$ python3 -q
>>> import numpy as np
>>> np.set_printoptions(precision=2, suppress=True, linewidth=100)
>>> E = np.load("test3.npy")
>>> E
array([[ 2,  2,  2,  2,  2,  2],
       [ 1, -2,  1, -2,  1, -2],
       [ 2, -2,  2, -2,  2, -2],
       [ 2,  2,  2,  2,  2,  2],
       [ 1, -2,  1, -2,  1, -2],
       [ 2, -2,  2, -2,  2, -2]])
>>> np.round(np.linalg.norm(E, 2) / np.linalg.norm(E), 2)
np.float64(0.79)
>>> np.linalg.cond(E) > 100
np.True_
>>> left, s, Vh = np.linalg.svd(E)
>>> vecs = Vh[:(s > 1e-8).sum()]
>>> rng = np.random.default_rng(55694)
>>> x0 = E[1] + -2 * E[2] + rng.integers(2) * np.eye(6)[1]
>>> x0
array([-3.,  2., -3.,  2., -3.,  2.])
>>> np.diag(vecs.T @ vecs)
array([0.33, 0.33, 0.33, 0.33, 0.33, 0.33])
>>> np.allclose(vecs.T @ vecs @ x0, x0)
True
>>> f, v = E[5], E[4]
>>> f @ f
np.int64(24)
>>> p = (f @ v) / (f @ f) * f
>>> np.outer(f, v)
array([[ 2, -4,  2, -4,  2, -4],
       [-2,  4, -2,  4, -2,  4],
       [ 2, -4,  2, -4,  2, -4],
       [-2,  4, -2,  4, -2,  4],
       [ 2, -4,  2, -4,  2, -4],
       [-2,  4, -2,  4, -2,  4]])
>>> (v - p) @ f
np.float64(0.0)
>>> print(v - p)
[-0.5 -0.5 -0.5 -0.5 -0.5 -0.5]
>>> round(np.linalg.norm(f + v) ** 2 + np.linalg.norm(f - v) ** 2, 2)
np.float64(78.0)
>>> B = E / np.linalg.norm(E, axis=1, keepdims=True)
>>> gram = B @ B.T
>>> print(gram[5].round(2) + 0)
[0.   0.95 1.   0.   0.95 1.  ]
>>> np.degrees(np.arccos(np.clip(gram[5, 3], -1, 1)))
np.float64(90.0)
>>> print(np.argwhere(np.triu(np.abs(gram) > 0.95, 1)))
[[0 3]
 [1 4]
 [2 5]]
>>> (gram - 2 * np.eye(6)).round(6).argmax(axis=1)
array([3, 4, 5, 0, 1, 2])
>>> (np.abs(gram) > 0.9).astype(int)
array([[1, 0, 0, 1, 0, 0],
       [0, 1, 1, 0, 1, 1],
       [0, 1, 1, 0, 1, 1],
       [1, 0, 0, 1, 0, 0],
       [0, 1, 1, 0, 1, 1],
       [0, 1, 1, 0, 1, 1]])
>>> th = rng.uniform(0, 2 * np.pi, 10)
>>> q, _ = np.linalg.qr(np.array([[0.8, -1.3],
...     [-0.5, -0.4],
...     [0.2, -1.3],
...     [1.1, 0.4],
...     [-1.2, -0.3],
...     [1.5, -0.4],
...     [1.1, -0.5],
...     [-1.0, -0.9],
...     [-2.1, 1.3]]))
>>> J = 20 * np.c_[np.cos(th), np.sin(th)] @ q.T
>>> J.round(2) + 0
array([[  9.07,   4.37,  10.34,  -5.64,   5.02,   0.14,   1.81,   9.56,  -6.32],
       [ -0.32,  -4.59,  -3.93,   8.2 ,  -8.41,   7.45,   4.65,  -9.58,  -7.51],
       [  8.92,   4.46,  10.3 ,  -5.83,   5.24,  -0.13,   1.61,   9.74,  -5.94],
       [ -9.94,  -3.41, -10.22,   3.69,  -2.95,  -2.47,  -3.45,  -7.61,   9.32],
       [  5.62,   5.23,   8.43,  -8.04,   7.79,  -4.15,  -1.55,  11.17,   0.47],
       [  9.94,   1.82,   8.94,  -0.83,   0.  ,   5.13,   5.13,   4.31, -12.09],
       [  3.85,  -3.15,   0.36,   6.64,  -7.16,   8.48,   6.09,  -6.37, -11.41],
       [ -8.67,   0.03,  -6.5 ,  -2.2 ,   3.  ,  -7.2 ,  -6.19,  -0.39,  13.36],
       [ -0.82,   4.28,   2.83,  -7.92,   8.22,  -7.87,  -5.13,   8.87,   8.71],
       [ -7.71,  -4.94,  -9.78,   7.01,  -6.55,   1.95,  -0.24, -10.69,   3.23]])
>>> rk = np.linalg.matrix_rank(J)
>>> rk
np.int64(2)
>>> ns = np.linalg.svd(J)[2][rk:].T
>>> print(ns.shape)
(9, 7)
>>> np.allclose(J @ ns, 0)
True
>>> [int(np.linalg.matrix_rank(J[:i])) for i in range(1, len(J) + 1)]
[1, 2, 2, 2, 2, 2, 2, 2, 2, 2]
>>> print([int(np.linalg.matrix_rank(J[:, :j + 1])) for j in range(9)])
[1, 2, 2, 2, 2, 2, 2, 2, 2]
>>> np.linalg.matrix_rank(J.T @ J), np.linalg.matrix_rank(J @ J.T)
(np.int64(2), np.int64(2))
>>> B = np.array([[0, -2, 0, 2, -2, 1, 0, -2, 0],
...     [-1, -1, -1, -1, -1, -2, 1, 1, 0],
...     [2, 0, 2, 0, 2, -1, 1, 0, 1],
...     [-1, 1, -1, 1, -2, -2, -1, -1, 0],
...     [2, -1, 1, 1, 2, -1, -1, 0, -2],
...     [1, -2, 1, 1, 2, 1, -2, -2, 0],
...     [1, 0, -1, 1, -2, -1, -1, 0, -1],
...     [-2, 2, -2, 2, 2, 1, 1, -1, 0],
...     [1, -1, -1, 2, -1, 2, 1, 0, 2]])
>>> feats = np.tril(B)
>>> print(feats)
[[ 0  0  0  0  0  0  0  0  0]
 [-1 -1  0  0  0  0  0  0  0]
 [ 2  0  2  0  0  0  0  0  0]
 [-1  1 -1  1  0  0  0  0  0]
 [ 2 -1  1  1  2  0  0  0  0]
 [ 1 -2  1  1  2  1  0  0  0]
 [ 1  0 -1  1 -2 -1 -1  0  0]
 [-2  2 -2  2  2  1  1 -1  0]
 [ 1 -1 -1  2 -1  2  1  0  2]]
>>> gram = feats.T @ feats
>>> np.round(np.linalg.svd(feats, compute_uv=False) ** 2, 2) + 0
array([33.08, 24.76, 17.  ,  6.33,  3.9 ,  0.59,  0.18,  0.16,  0.  ])
>>> gram
array([[17, -9, 10,  1, -1,  0, -2,  2,  2],
       [-9, 12, -7,  0, -1, -2,  1, -2, -2],
       [10, -7, 13, -6,  3, -2, -2,  2, -2],
       [ 1,  0, -6, 12,  4,  6,  3, -2,  4],
       [-1, -1,  3,  4, 17,  4,  3, -2, -2],
       [ 0, -2, -2,  6,  4,  7,  4, -1,  4],
       [-2,  1, -2,  3,  3,  4,  3, -1,  2],
       [ 2, -2,  2, -2, -2, -1, -1,  1,  0],
       [ 2, -2, -2,  4, -2,  4,  2,  0,  4]])
>>> (feats @ feats.T).shape
(9, 9)
>>> round(float(np.linalg.norm(J, 2) / np.linalg.norm(J)), 2)
0.77
>>> np.linalg.matrix_rank(J, rtol=0.1)
np.int64(2)
>>> print(np.linalg.cond(J) > 100)
True
>>> data = np.load("m.npy")
>>> data
array([[ 4,  4,  4,  4,  4,  4],
       [ 4,  8,  8,  8,  8,  8],
       [ 4,  8, 12, 12, 12, 12],
       [ 4,  8, 12, 16, 16, 16],
       [ 4,  8, 12, 16, 20, 20],
       [ 4,  8, 12, 16, 20, 24]])
>>> x0 = np.ones(6)
>>> for _ in range(6):
...     x0 = data @ x0
...     x0 /= np.linalg.norm(x0)
...     print(round(x0 @ data @ x0, 2))
... 
68.74
68.83
68.83
68.83
68.83
68.83
>>> print(round(np.linalg.eigvalsh(data)[-1], 2))
68.83
>>> evals, vecs = np.linalg.eigh(data)
>>> np.abs(vecs[:, -1])
array([0.13, 0.26, 0.37, 0.46, 0.52, 0.55])
>>> vecs @ np.diag(evals) @ vecs.T
array([[ 4.,  4.,  4.,  4.,  4.,  4.],
       [ 4.,  8.,  8.,  8.,  8.,  8.],
       [ 4.,  8., 12., 12., 12., 12.],
       [ 4.,  8., 12., 16., 16., 16.],
       [ 4.,  8., 12., 16., 20., 20.],
       [ 4.,  8., 12., 16., 20., 24.]])
>>> np.linalg.svd(data, compute_uv=False)
array([68.83,  7.95,  3.1 ,  1.78,  1.28,  1.06])
>>> z = rng.permutation(6)
>>> z
array([5, 4, 3, 1, 2, 0])
>>> B = data[z][:, z]
>>> np.diag(B)
array([24, 20, 16,  8, 12,  4])
>>> np.trace(B)
np.int64(84)
>>> print(B)
[[24 20 16  8 12  4]
 [20 20 16  8 12  4]
 [16 16 16  8 12  4]
 [ 8  8  8  8  8  4]
 [12 12 12  8 12  4]
 [ 4  4  4  4  4  4]]
>>> round(np.linalg.det(B), 2), np.round(np.linalg.det(data[z]), 2)
(np.float64(4096.0), np.float64(4096.0))
>>> np.allclose(B, data)
False
>>> round(float(np.linalg.norm(E[1], 1)), 2), np.round(np.linalg.norm(E[1], np.inf), 2)
(9.0, np.float64(2.0))
>>> round(np.linalg.norm(E, "nuc"), 2)
np.float64(15.76)
>>> round(np.linalg.norm(E, 1), 2), round(np.linalg.norm(E, np.inf), 2)
(np.float64(12.0), np.float64(12.0))
>>> np.linalg.norm(E, axis=0)
array([4.24, 4.9 , 4.24, 4.9 , 4.24, 4.9 ])
>>> np.linalg.norm(E, axis=1).argmax()
np.int64(0)
>>> np.linalg.norm(E, axis=1)
array([4.9 , 3.87, 4.9 , 4.9 , 3.87, 4.9 ])
>>> round(np.linalg.norm(E) ** 2 / np.linalg.norm(E, 2) ** 2, 2)
np.float64(1.62)
>>> m1 = np.loadtxt("data.csv", delimiter=",")
>>> print(m1)
[[-1.  0.  0.]
 [ 2. -1.  0.]
 [ 0.  0.  1.]]
>>> z = rng.permutation(3)
>>> print(z)
[0 2 1]
>>> B = m1[z][:, z]
>>> np.trace(B)
np.float64(-1.0)
>>> np.diag(B)
array([-1.,  1., -1.])
>>> np.sort(np.abs(np.linalg.eigvals(B)))
array([1., 1., 1.])
>>> m1 @ m1
array([[ 1.,  0.,  0.],
       [-4.,  1.,  0.],
       [ 0.,  0.,  1.]])
>>> print([int(np.linalg.matrix_rank(np.linalg.matrix_power(m1, p))) for p in range(1, 4)])
[3, 3, 3]
>>> np.prod(np.diag(m1)), round(np.linalg.det(m1), 2)
(np.float64(1.0), np.float64(1.0))
>>> np.linalg.matrix_rank(m1 - m1[0, 0] * np.eye(3))
np.int64(2)
>>> q = m1.astype(float).copy()
>>> for j in range(3):
...     q[:, j] -= q[:, :j] @ (q[:, :j].T @ q[:, j])
...     q[:, j] /= np.linalg.norm(q[:, j])
... 
>>> q
array([[-0.45, -0.89,  0.  ],
       [ 0.89, -0.45,  0.  ],
       [ 0.  ,  0.  ,  1.  ]])
>>> np.round(q.T @ m1, 2) + 0
array([[ 2.24, -0.89,  0.  ],
       [ 0.  ,  0.45,  0.  ],
       [ 0.  ,  0.  ,  1.  ]])
>>> np.round(q.T @ q, 2) + 0
array([[1., 0., 0.],
       [0., 1., 0.],
       [0., 0., 1.]])
>>> try:
...     np.linalg.inv(feats)
... except np.linalg.LinAlgError as e:
...     print(repr(e))
... 
LinAlgError('Singular matrix')
>>> feats @ feats
array([[ 0,  0,  0,  0,  0,  0,  0,  0,  0],
       [ 1,  1,  0,  0,  0,  0,  0,  0,  0],
       [ 4,  0,  4,  0,  0,  0,  0,  0,  0],
       [-4,  0, -3,  1,  0,  0,  0,  0,  0],
       [ 6,  0,  3,  3,  4,  0,  0,  0,  0],
       [ 8, -1,  4,  4,  6,  1,  0,  0,  0],
       [-9,  5, -5, -3, -4,  0,  1,  0,  0],
       [ 0, -6, -2,  4,  2, -1, -2,  1,  0],
       [ 0, -2, -6,  8, -2,  5,  1,  0,  4]])
